$ python -q
>>> import numpy as np
>>> from numpy import linalg as LA
>>> np.set_printoptions(suppress=True, linewidth=120)
>>> data = np.array([[1.0, 0.0, 0.0], [0.0, 0.8, -0.6], [0.0, 0.6, 0.8]])
>>> print(data)
[[ 1.   0.   0. ]
 [ 0.   0.8 -0.6]
 [ 0.   0.6  0.8]]
>>> # 2 groups of indices that never mix
>>> print(np.round(LA.det(2 * data), 1), round(LA.det(data), 1))
8.0 1.0
>>> print(round(np.einsum("ij,ji->", data, data), 1))
1.6
>>> print(round(float(LA.eigvals(data).sum().real), 1))
2.6
>>> proj = np.triu(np.array([[2, 1, 3], [2, -3, 0], [3, -1, 2]]), 1) + np.eye(3)
>>> M2 = proj @ data @ LA.inv(proj)
>>> print(np.round(np.poly(M2), 1))
[ 1.  -2.6  2.6 -1. ]
>>> print(np.round(LA.det(M2), 1))
1.0
>>> print(M2.round(1))
[[ 1.   1.6 -1.2]
 [ 0.   0.8 -0.6]
 [ 0.   0.6  0.8]]
>>> print(np.trace(M2), np.trace(data))
2.6 2.6
>>> rng = np.random.default_rng(18)
>>> labels = rng.permutation(3)
>>> print(labels)
[0 2 1]
>>> M2 = data[labels][:, labels]
>>> print(np.diag(M2))
[1.  0.8 0.8]
>>> print(np.round(data @ data.T, 1) + 0)
[[1. 0. 0.]
 [0. 1. 0.]
 [0. 0. 1.]]
>>> print(np.round(LA.norm(data, axis=0), 1))
[1. 1. 1.]
>>> print(np.round(LA.pinv(data), 1))
[[ 1.   0.   0. ]
 [ 0.   0.8  0.6]
 [ 0.  -0.6  0.8]]
>>> print(np.round(LA.svd(data, compute_uv=False), 1))
[1. 1. 1.]
>>> E = np.array([[-0.1, -0.4, -0.9, 0.8],
...     [-0.9, 1.7, 0.9, 1.4],
...     [-0.8, -0.2, -0.3, -0.7],
...     [-0.3, 1.8, 0.9, 1.4]])
>>> q = E.astype(float).copy()
>>> for j in range(4):
...     q[:, j] -= q[:, :j] @ (q[:, :j].T @ q[:, j])
...     q[:, j] /= LA.norm(q[:, j])
... 
>>> print(np.round(q.T @ E, 1) + 0)
[[ 1.2 -1.5 -0.6 -1. ]
 [ 0.   2.   1.3  1.6]
 [ 0.   0.   0.6 -1.1]
 [ 0.   0.   0.   0.5]]
>>> evals, V = LA.eig(E)
>>> print(np.round(E @ V[:, 0] - evals[0] * V[:, 0], 1) + 0)
[0. 0. 0. 0.]
>>> print(evals.round(1))
[ 2.6  1.5 -1.1 -0.2]
>>> r0 = np.array([1, 1, 5, 2])
>>> M2 = E + np.outer(r0, np.eye(4)[2])
>>> print(LA.matrix_rank(LA.inv(M2) - LA.inv(E), tol=1e-8))
1
>>> M2 = LA.inv(E)
>>> print(np.allclose(M2, E.T))
False
>>> print(M2.round(1) + 0)
[[ 0.  -1.3 -0.2  1.2]
 [ 0.2 -2.2  1.4  2.8]
 [-0.9  2.2 -1.4 -2.4]
 [ 0.4  1.2 -0.9 -1.1]]
>>> print(round(float(LA.slogdet(E)[0]), 1))
1.0
>>> print(np.round(E @ M2, 1) + 0)
[[1. 0. 0. 0.]
 [0. 1. 0. 0.]
 [0. 0. 1. 0.]
 [0. 0. 0. 1.]]
>>> q = M2.astype(float).copy()
>>> for j in range(4):
...     q[:, j] -= q[:, :j] @ (q[:, :j].T @ q[:, j])
...     q[:, j] /= LA.norm(q[:, j])
... 
>>> print(np.round(q.T @ M2, 1) + 0)
[[ 0.9 -1.9  1.2  2.2]
 [ 0.   3.1 -1.6 -3.4]
 [ 0.   0.   1.   0.2]
 [ 0.   0.   0.   0.4]]
>>> print(np.round(q.T @ q, 1) + 0)
[[1. 0. 0. 0.]
 [0. 1. 0. 0.]
 [0. 0. 1. 0.]
 [0. 0. 0. 1.]]
>>> A = np.load("dump.npy")
>>> print(A.round(1))
[[-0.4  0.9]
 [ 0.9  0.4]]
>>> # orthonormal columns
>>> proj = np.triu(np.array([[-1, 3], [1, 2]]), 1) + np.eye(2)
>>> M2 = proj @ A @ LA.inv(proj)
>>> print(round(float(LA.det(M2)), 1))
-1.0
>>> print(np.round(np.poly(M2), 1) + 0)
[ 1.  0. -1.]
>>> evals, V = LA.eigh(A)
>>> print(np.round(V @ np.diag(evals) @ V.T, 1))
[[-0.4  0.9]
 [ 0.9  0.4]]
>>> print(np.round(LA.svd(A, compute_uv=False), 1))
[1. 1.]
>>> print(np.abs(V[:, -1]).round(6).argmax())
1
>>> print(np.unique(evals.round(6) + 0, return_counts=True)[1])
[1 1]
>>> print(np.round(V.T @ A @ V, 1) + 0)
[[-1.  0.]
 [ 0.  1.]]
>>> arr = np.array([[-1.3, 0.4, 1.1, 0.7, -1.4],
...     [1.1, -0.7, -0.5, -1.4, -0.1],
...     [-0.4, -0.8, 0.1, 0.4, -0.2],
...     [0.3, 0.5, 0.1, -0.7, -0.6]])
>>> arr[:, 1] *= 5
>>> print(arr)
[[-1.3  2.   1.1  0.7 -1.4]
 [ 1.1 -3.5 -0.5 -1.4 -0.1]
 [-0.4 -4.   0.1  0.4 -0.2]
 [ 0.3  2.5  0.1 -0.7 -0.6]]
>>> # column 1 is much longer than the rest
>>> cov = arr.T @ arr
>>> print(cov.round(1))
[[ 3.2 -4.1 -2.  -2.8  1.6]
 [-4.1 38.5  3.8  2.9 -3.1]
 [-2.   3.8  1.5  1.4 -1.6]
 [-2.8  2.9  1.4  3.1 -0.5]
 [ 1.6 -3.1 -1.6 -0.5  2.4]]
>>> print(np.round(np.diag(cov), 1))
[ 3.2 38.5  1.5  3.1  2.4]
>>> print((arr @ arr.T).shape)
(4, 4)
>>> print(np.round(LA.eigvalsh(cov)[::-1], 1) + 0)
[40.   6.3  2.2  0.   0. ]
>>> x0 = np.array([3, 1, 3, 1, -4])
>>> print(np.round(np.einsum("ij,j->i", arr, x0), 1))
[ 7.7 -2.7 -3.7  5.4]
>>> print((arr @ x0).argmax())
0
>>> print(np.round((arr * x0).sum(axis=1), 1))
[ 7.7 -2.7 -3.7  5.4]
>>> print(LA.norm(arr @ x0) <= LA.norm(arr, 2) * LA.norm(x0) + 1e-9)
True
>>> print(arr @ np.eye(5)[2])
[ 1.1 -0.5  0.1  0.1]
